% python3 -q
>>> import numpy as np
>>> from numpy import linalg as LA
>>> np.set_printoptions(suppress=True, linewidth=160)
>>> F = np.load("w.npy")
>>> print(F)
[[ 3  1]
 [ 6 10]]
>>> # row 1 dominates
>>> ang = np.radians(180)
>>> r_ = np.eye(2)
>>> r_[1, 1] = r_[0, 0] = np.cos(ang)
>>> r_[1, 0], r_[0, 1] = -np.sin(ang), np.sin(ang)
>>> print(r_.round(2) + 0)
[[-1.  0.]
 [ 0. -1.]]
>>> B = F @ r_.T
>>> print(B.round(2))
[[ -3.  -1.]
 [ -6. -10.]]
>>> print(np.allclose(F @ F.T, B @ B.T))
True
>>> T = np.stack([F, 4 * F, F[::-1]])
>>> print(T.sum(axis=0))
[[21 15]
 [33 51]]
>>> print((T @ F.T).shape)
(3, 2, 2)
>>> print(LA.matrix_rank(T))
[2 2 2]
>>> print(T.shape)
(3, 2, 2)
>>> feats = np.load("block5.npy")
>>> print(feats)
[[ 0  0 -1  0]
 [ 0 -2  2  0]
 [ 1  0  1  0]]
>>> print(feats.reshape(2, -1))
[[ 0  0 -1  0  0 -2]
 [ 2  0  1  0  1  0]]
>>> print(feats.reshape(-1, 2))
[[ 0  0]
 [-1  0]
 [ 0 -2]
 [ 2  0]
 [ 1  0]
 [ 1  0]]
>>> print(feats.ravel(order="F"))
[ 0  0  1  0 -2  0 -1  2  1  0  0  0]
>>> T = feats.reshape(3, 2, -1)
>>> print(np.einsum("ihd,jhd->hij", T, T).shape)
(2, 3, 3)
>>> print(np.swapaxes(T, 1, 2)[2])
[[1 1]
 [0 0]]
>>> print(T[:, 0])
[[ 0  0]
 [ 0 -2]
 [ 1  0]]
>>> print(T.shape)
(3, 2, 2)
>>> print(T.sum(axis=1))
[[-1  0]
 [ 2 -2]
 [ 2  0]]
>>> B = feats / LA.norm(feats, axis=1, keepdims=True)
>>> cov = B @ B.T
>>> print(cov.round(2))
[[ 1.   -0.71 -0.71]
 [-0.71  1.    0.5 ]
 [-0.71  0.5   1.  ]]
>>> print(cov[0].round(2))
[ 1.   -0.71 -0.71]
>>> print((np.abs(cov) > 0.9).astype(int))
[[1 0 0]
 [0 1 0]
 [0 0 1]]
>>> print(np.degrees(np.arccos(np.clip(cov[0, 1], -1, 1))))
135.0
>>> print(np.round(LA.norm(B, axis=1), 2))
[1. 1. 1.]
>>> r0 = np.array([1, 0, 2, 3])
>>> rng = np.random.default_rng(84)
>>> M = np.outer(rng.normal(size=26), r0) + 0.3 * rng.normal(size=(26, 4))
>>> print(M.round(2))
[[-2.01  0.2  -3.67 -5.06]
 [-0.28  0.1  -0.77 -1.06]
 [-2.22 -0.35 -4.55 -7.37]
 [ 1.12  0.34  2.33  3.08]
 [-1.38  0.17 -2.08 -3.72]
 [-0.03 -0.28 -0.14 -0.19]
 [ 0.37  0.39  0.88  1.7 ]
 [-0.52 -0.11  0.2   0.78]
 [-0.69 -0.26 -1.7  -2.78]
 [ 0.85  0.2   1.9   3.53]
 [-0.36  0.33 -0.51 -0.58]
 [-0.61  0.06 -0.78 -1.54]
 [-0.44  0.13 -1.68 -2.32]
 [-1.14  0.35 -2.73 -3.95]
 [ 1.1  -0.18  2.15  2.95]
 [-0.86  0.17 -1.88 -3.02]
 [ 0.1   0.51 -0.55 -0.46]
 [-0.83 -0.11 -4.14 -4.24]
 [-0.14  0.34 -0.44 -1.09]
 [ 2.01 -0.49  3.69  5.31]
 [-1.14 -0.27 -2.67 -3.97]
 [ 0.07 -0.15  0.42 -0.37]
 [-0.97 -0.37 -1.9  -1.54]
 [ 0.8   0.21  1.82  3.07]
 [ 2.13 -0.08  3.67  5.7 ]
 [ 1.52 -0.36  2.94  5.11]]
>>> Xs = M - M.mean(axis=0)
>>> left, sv, vt = LA.svd(Xs, full_matrices=False)
>>> print(np.abs(left[:, 0]).argmax())
2
>>> print(np.round(Xs.mean(axis=0), 2) + 0)
[0. 0. 0. 0.]
>>> print(np.abs(vt[0]).argmax())
3
>>> print(np.searchsorted(np.cumsum(sv ** 2) / (sv ** 2).sum(), 0.9) + 1)
1
>>> print(round(float((sv ** 2).sum() ** 2 / (sv ** 4).sum()), 2))
1.03
>>> mat = np.load("dump.npy")
>>> print(mat.round(2))
[[0.25 0.   0.25 0.25 0.25]
 [0.   1.   0.   0.   0.  ]
 [0.   0.   0.33 0.33 0.33]
 [0.   0.   0.   1.   0.  ]
 [0.   0.2  0.2  0.2  0.4 ]]
>>> # a transition matrix
>>> proj = M @ LA.solve(M.T @ M, M.T)
>>> print(np.allclose(proj @ proj, proj))
True
>>> print(np.round(np.diag(proj), 2))
[0.19 0.01 0.29 0.12 0.12 0.04 0.11 0.3  0.08 0.13 0.07 0.03 0.08 0.12 0.06 0.05 0.19 0.67 0.1  0.25 0.1  0.12 0.33 0.08 0.17 0.19]
>>> J = np.load("x.npy")
>>> print(J)
[[-2.98  2.    5.    0.   -3.  ]
 [ 1.   -8.98  1.    7.    3.  ]
 [-1.   -7.    6.02  8.    0.  ]
 [ 4.    9.    4.    0.02 -1.  ]
 [-3.    2.    5.    0.   -2.98]]
>>> print(np.argsort(-LA.norm(J, axis=0).round(6), kind="stable")[:3])
[1 3 2]
>>> print(LA.matrix_rank(J, rtol=0.1))
3
>>> print([round(float(x), 2) for x in LA.svd(J, compute_uv=False)[:3]])
[17.56, 11.83, 7.08]
>>> print(np.kron(np.eye(2, dtype=int), J))
[[-2.98  2.    5.    0.   -3.   -0.    0.    0.    0.   -0.  ]
 [ 1.   -8.98  1.    7.    3.    0.   -0.    0.    0.    0.  ]
 [-1.   -7.    6.02  8.    0.   -0.   -0.    0.    0.    0.  ]
 [ 4.    9.    4.    0.02 -1.    0.    0.    0.    0.   -0.  ]
 [-3.    2.    5.    0.   -2.98 -0.    0.    0.    0.   -0.  ]
 [-0.    0.    0.    0.   -0.   -2.98  2.    5.    0.   -3.  ]
 [ 0.   -0.    0.    0.    0.    1.   -8.98  1.    7.    3.  ]
 [-0.   -0.    0.    0.    0.   -1.   -7.    6.02  8.    0.  ]
 [ 0.    0.    0.    0.   -0.    4.    9.    4.    0.02 -1.  ]
 [-0.    0.    0.    0.   -0.   -3.    2.    5.    0.   -2.98]]
>>> print(round(LA.det(J[::-1]), 2))
-5.78
>>> proj = np.triu(np.array([[-1, 2, -1, 0, -3],
...     [1, -1, 0, 3, -2],
...     [-2, 0, -1, 0, 3],
...     [-2, 2, -2, 0, -3],
...     [0, -1, 0, -1, 2]]), 1) + np.eye(5)
>>> B = proj @ J @ LA.inv(proj)
>>> print(np.round(proj @ J - J @ proj, 2))
[[ 12. -11. -22.   0.  -5.]
 [ 18.  21.   3.  27.   6.]
 [ -9.   8.  14.  21. -20.]
 [  9. -14. -11. -27.  27.]
 [  0.   6.  -3.  -6. -20.]]
>>> print(LA.matrix_rank(B))
5
>>> print(np.round(np.poly(B), 2))
[   1.      8.9  -127.72 -557.36 -277.55    5.78]
>>> vec = np.array([-3, 4, 3, 2, 2])
>>> print(J @ np.eye(5)[1])
[ 2.   -8.98 -7.    9.    2.  ]
>>> print(LA.norm(J @ vec) <= LA.norm(J, 2) * LA.norm(vec) + 1e-9)
True
>>> print((J @ vec).argmax())
3
>>> print(np.round(J @ (2 * vec), 2))
[ 51.88 -31.84  18.12  68.08  52.08]
>>> B = np.array([[2, 3, 2], [2, 1, 2], [2, 0, 1], [1, 1, 2], [3, 1, 2]])
>>> print(np.round(J @ B, 2))
[[-0.96 -9.94 -2.96]
 [ 2.04  4.02  5.04]
 [ 4.04 -2.    6.02]
 [31.02 20.02 28.04]
 [-0.94 -9.98 -2.96]]
>>> print(np.round(np.einsum("ik,kj->ji", J, B), 2))
[[-0.96  2.04  4.04 31.02 -0.94]
 [-9.94  4.02 -2.   20.02 -9.98]
 [-2.96  5.04  6.02 28.04 -2.96]]
>>> print(np.round(np.einsum("ij->j", J), 2))
[-1.98 -2.98 21.02 15.02 -3.98]
>>> print(LA.matrix_rank(np.vstack([J, B.T])))
5
>>> print(np.round(np.einsum("ij,ij->i", J, J), 2))
[ 46.88 140.64 150.24 114.    46.88]
